$ python3 -q
>>> import numpy as np
>>> np.set_printoptions(precision=2, suppress=True, linewidth=100)
>>> E = np.arange(56).reshape(7, 8) + 5
>>> E
array([[ 5,  6,  7,  8,  9, 10, 11, 12],
       [13, 14, 15, 16, 17, 18, 19, 20],
       [21, 22, 23, 24, 25, 26, 27, 28],
       [29, 30, 31, 32, 33, 34, 35, 36],
       [37, 38, 39, 40, 41, 42, 43, 44],
       [45, 46, 47, 48, 49, 50, 51, 52],
       [53, 54, 55, 56, 57, 58, 59, 60]])
>>> x0 = np.array([1, -4, 1, -3, 3, 4, -4, 4])
>>> np.linalg.norm(E @ x0) <= np.linalg.norm(E, 2) * np.linalg.norm(x0) + 1e-9
np.True_
>>> E * x0
array([[   5,  -24,    7,  -24,   27,   40,  -44,   48],
       [  13,  -56,   15,  -48,   51,   72,  -76,   80],
       [  21,  -88,   23,  -72,   75,  104, -108,  112],
       [  29, -120,   31,  -96,   99,  136, -140,  144],
       [  37, -152,   39, -120,  123,  168, -172,  176],
       [  45, -184,   47, -144,  147,  200, -204,  208],
       [  53, -216,   55, -168,  171,  232, -236,  240]])
>>> (E @ x0).argmax()
np.int64(6)
>>> E @ x0
array([ 35,  51,  67,  83,  99, 115, 131])
>>> W1 = np.array([[2, 3, 2, 0, 1, 3],
...     [2, 1, 2, 2, 3, 2],
...     [1, 1, 0, 0, 3, 3],
...     [1, 3, 2, 0, 3, 3],
...     [3, 3, 2, 0, 0, 1],
...     [0, 2, 2, 2, 3, 0],
...     [0, 0, 0, 1, 0, 0],
...     [3, 3, 0, 0, 0, 2]])
>>> coef = np.array([-6, 3, 1, 2, 7, -4])
>>> act = np.maximum(E @ W1 + coef, 0)
>>> (act > 0).mean(axis=0)
array([1., 1., 1., 1., 1., 1.])
>>> Z = np.array([[5, 9], [8, 0], [3, 5], [2, 9], [9, 5], [3, 7]])
>>> W1 @ Z
array([[58, 54],
       [61, 75],
       [49, 45],
       [71, 55],
       [48, 44],
       [53, 43],
       [ 2,  9],
       [45, 41]])
>>> M2 = np.array([[5, 4, 4, 1],
...     [4, 2, 0, 2],
...     [3, 3, 4, 2],
...     [3, 2, 4, 2],
...     [4, 1, 4, 0],
...     [2, 0, 3, 3],
...     [1, 1, 5, 3]])
>>> Z = np.array([[1, 2, 0, 1, 1], [3, 2, 2, 0, 1], [1, 1, 2, 2, 3], [2, 1, 3, 2, 1]])
>>> m1 = M2 @ Z
>>> m1
array([[23, 23, 19, 15, 22],
       [14, 14, 10,  8,  8],
       [20, 18, 20, 15, 20],
       [17, 16, 18, 15, 19],
       [11, 14, 10, 12, 17],
       [11, 10, 15, 14, 14],
       [15, 12, 21, 17, 20]])
>>> # rank 4
>>> rng = np.random.default_rng(2661)
>>> M2 = m1 + rng.integers(-2, 3, (7, 4)) @ rng.integers(-2, 3, (4, 5))
>>> M2
array([[25, 23, 21, 11, 22],
       [17, 12,  6,  8,  3],
       [18, 22, 21, 18, 23],
       [17, 23, 18, 19, 21],
       [ 7,  6, 10, 10, 17],
       [11,  9, 11, 22, 12],
       [13,  2, 21, 11, 18]])
>>> np.round(np.linalg.svd(M2 - m1, compute_uv=False), 2) + 0
array([17.92, 10.69,  7.82,  1.55,  0.  ])
>>> np.abs(M2 - m1).sum(axis=1)
array([ 8, 14, 13, 13, 14, 15, 20])
